>>> import numpy as np
>>> np.set_printoptions(precision=2, suppress=True, linewidth=120)
>>> arr = np.loadtxt("m.csv", delimiter=",")
>>> arr
array([[-6.58, -0.41, -4.81, -9.07],
       [-6.37, -0.43, -4.62, -8.88],
       [-5.16, -0.58, -3.51, -7.76],
       [-2.14, -0.93, -0.87, -4.59],
       [-1.79, -0.96, -0.59, -4.15],
       [-1.05, -1.  , -0.03, -3.08],
       [-0.92, -1.  ,  0.05, -2.87],
       [-0.59, -0.97,  0.24, -2.21],
       [-0.29, -0.81,  0.28, -1.32],
       [-0.23, -0.71,  0.23, -1.03],
       [-0.1 , -0.23,  0.03, -0.25],
       [-0.08, -0.17,  0.02, -0.18],
       [ 0.29,  0.43,  0.09,  0.4 ],
       [ 0.81,  0.93,  0.42,  0.84],
       [ 1.41,  1.36,  0.88,  1.22],
       [ 2.46,  1.94,  1.75,  1.79],
       [ 4.65,  2.87,  3.68,  2.84],
       [ 5.35,  3.12,  4.32,  3.16],
       [ 6.8 ,  3.61,  5.65,  3.8 ],
       [ 7.46,  3.82,  6.27,  4.1 ],
       [ 8.9 ,  4.24,  7.61,  4.72],
       [15.59,  5.91, 13.96,  7.58],
       [17.68,  6.37, 15.96,  8.47],
       [23.32,  7.5 , 21.41, 10.86],
       [25.42,  7.89, 23.44, 11.75]])
>>> # null space of dimension 1
>>> Xc = arr - arr.mean(axis=0)
>>> left, s, vt = np.linalg.svd(Xc, full_matrices=False)
>>> vt[0] * np.sign(vt[0, np.abs(vt[0]).argmax()])
array([0.67, 0.22, 0.58, 0.41])
>>> s.round(2) + 0
array([62.71,  8.77,  4.4 ,  0.  ])
>>> np.abs(left[:, 0]).argmax()
np.int64(24)
>>> print(np.round(Xc.mean(axis=0), 2) + 0)
[0. 0. 0. 0.]
>>> (np.sign(left[:, 0]) == np.sign(left[0, 0])).astype(int)
array([1, 1, 1, 1, 1, 1, 1, 1, 1, 1, 1, 1, 1, 1, 1, 1, 0, 0, 0, 0, 0, 0, 0, 0, 0])
>>> out = np.array([[-2, 1, -1], [0, 1, -1], [-2, 0, 1], [-1, -1, -2]])
>>> np.linalg.matrix_rank(np.vstack([arr, out.T]))
np.int64(4)
>>> np.vstack([arr, out.T]).shape
(28, 4)
>>> np.einsum("ij->j", arr)
array([94.84, 41.78, 91.84, 16.14])
>>> G = np.cov(arr, rowvar=False)
>>> np.round(np.linalg.eigvalsh(G)[::-1], 2) + 0
array([163.86,   3.2 ,   0.81,   0.  ])
>>> np.argwhere(np.triu(np.abs(np.corrcoef(arr.T)) > 0.8, 1))
array([[0, 1],
       [0, 2],
       [0, 3],
       [1, 2],
       [1, 3],
       [2, 3]])
>>> arr.std(axis=0)
array([8.36, 2.84, 7.33, 5.43])
>>> np.polyfit(arr[:, 0], arr[:, 3], 1)
array([ 0.62, -1.69])
>>> np.median(arr, axis=0)
array([0.29, 0.43, 0.28, 0.4 ])
>>> print(G.shape)
(4, 4)
>>> np.round(np.corrcoef(arr[:, 0], arr[:, 3])[0, 1], 2)
np.float64(0.95)
>>> left, s, vt = np.linalg.svd(arr)
>>> vecs = vt[:(s > 1e-8).sum()]
>>> rng = np.random.default_rng(821)
>>> vec = arr[2] + 2 * arr[24] + rng.integers(2) * np.eye(4)[2]
>>> vec
array([45.68, 15.21, 43.37, 15.75])
>>> vecs.T @ vecs
array([[ 0.47,  0.13,  0.46,  0.13],
       [ 0.13,  0.97, -0.12, -0.03],
       [ 0.46, -0.12,  0.6 , -0.12],
       [ 0.13, -0.03, -0.12,  0.97]])
>>> round(float(np.linalg.norm(vec - vecs.T @ vecs @ vec)), 2)
0.0
>>> E = np.load("sample9.npy")
>>> print(E)
[[ 1  0 -6]
 [-3 -2 -4]
 [ 2  9 -8]
 [-9  3  0]
 [ 7 -7 -8]]
>>> out = np.c_[E[:, :2] @ np.array([[4, 7], [9, -8]]), np.array([0, -1, 2, -2, -1])]
>>> print(out)
[[  4   7   0]
 [-30  -5  -1]
 [ 89 -58   2]
 [ -9 -87  -2]
 [-35 105  -1]]
>>> np.linalg.norm(np.linalg.qr(E)[0].T @ out, axis=0) ** 2 / ((out ** 2).sum(axis=0) + 1e-12)
array([1.  , 1.  , 0.92])
>>> np.linalg.matrix_rank(out)
np.int64(3)
>>> np.round(np.linalg.norm(out - E @ np.linalg.lstsq(E, out)[0], axis=0), 2) + 0
array([0.  , 0.  , 0.87])
>>> np.round(np.linalg.lstsq(E, out[:, 0])[0], 2) + 0
array([4., 9., 0.])
>>> left, s = np.linalg.svd(E)
Traceback (most recent call last):
  File "<python-input-39>", line 1, in <module>
    left, s = np.linalg.svd(E)
    ^^^^^^^
ValueError: too many values to unpack (expected 2)
>>> left, s, vt = np.linalg.svd(E, full_matrices=False)
>>> print(np.round(left.T @ E @ vt.T, 2) + 0)
[[15.44  0.    0.  ]
 [ 0.   12.8   0.  ]
 [ 0.    0.    8.05]]
>>> np.cumsum(s ** 2) / np.sum(s ** 2)
array([0.51, 0.86, 1.  ])
>>> s
array([15.44, 12.8 ,  8.05])
>>> print(np.allclose(left * s @ vt, E))
True
>>> u, g = E[0], E[1]
>>> u @ u
np.int64(37)
>>> print(u @ g)
21
>>> p = (u @ g) / (u @ u) * u
>>> p
array([ 0.57,  0.  , -3.41])
>>> round((g - p) @ u, 2)
np.float64(0.0)
>>> np.linalg.matrix_rank(np.outer(u, g))
np.int64(1)
>>> print(np.outer(u, g))
[[-3 -2 -4]
 [ 0  0  0]
 [18 12 24]]
>>> O, vecs = np.linalg.qr(E[:, :2])[0], np.linalg.qr(E[:, 2:])[0]
>>> s = np.linalg.svd(O.T @ vecs, compute_uv=False)
>>> (s > 0.9).sum()
np.int64(0)
>>> m1 = np.tanh(np.array([[-0.9, 0.2],
...     [0.2, -1.8],
...     [0.2, 1.3],
...     [-0.5, -1.2],
...     [0.6, 1.2],
...     [0.1, -2.4],
...     [0.2, 2.0],
...     [1.3, 0.0],
...     [1.5, 0.1],
...     [-0.8, -1.2],
...     [-1.7, 0.9]]) @ np.array([[-0.2, -0.1, -0.8], [-0.9, 0.0, -1.5]]))
>>> m1.round(2) + 0
array([[ 0.  ,  0.09,  0.4 ],
       [ 0.92, -0.02,  0.99],
       [-0.84, -0.02, -0.97],
       [ 0.83,  0.05,  0.98],
       [-0.83, -0.06, -0.98],
       [ 0.97, -0.01,  1.  ],
       [-0.95, -0.02, -1.  ],
       [-0.25, -0.13, -0.78],
       [-0.37, -0.15, -0.87],
       [ 0.85,  0.08,  0.98],
       [-0.44,  0.17,  0.01]])
>>> proj = E @ np.linalg.solve(E.T @ E, E.T)
>>> print(np.round(proj @ E[:, 1], 2) + 0)
[ 0. -2.  9.  3. -7.]
>>> print(np.linalg.matrix_rank(np.eye(5) - proj))
2
>>> J = np.load("case3.npy")
>>> J
array([[ 15,   0,   1],
       [  0,  15, -12],
       [  1, -12,  13]])
>>> vals, vecs = np.linalg.eigh(J)
>>> np.linalg.eigvalsh(J + -1 * np.eye(3))
array([ 0.92, 14.  , 25.08])
>>> np.linalg.eigvalsh(J @ J)
array([  3.67, 225.  , 680.33])
>>> print(vals)
[ 1.92 15.   26.08]
>>> print(np.round(vecs.T @ vecs, 2) + 0)
[[1. 0. 0.]
 [0. 1. 0.]
 [0. 0. 1.]]
>>> np.linalg.svd(J, compute_uv=False)
array([26.08, 15.  ,  1.92])
>>> np.round(vecs.T @ J @ vecs, 2) + 0
array([[ 1.92,  0.  ,  0.  ],
       [ 0.  , 15.  ,  0.  ],
       [ 0.  ,  0.  , 26.08]])
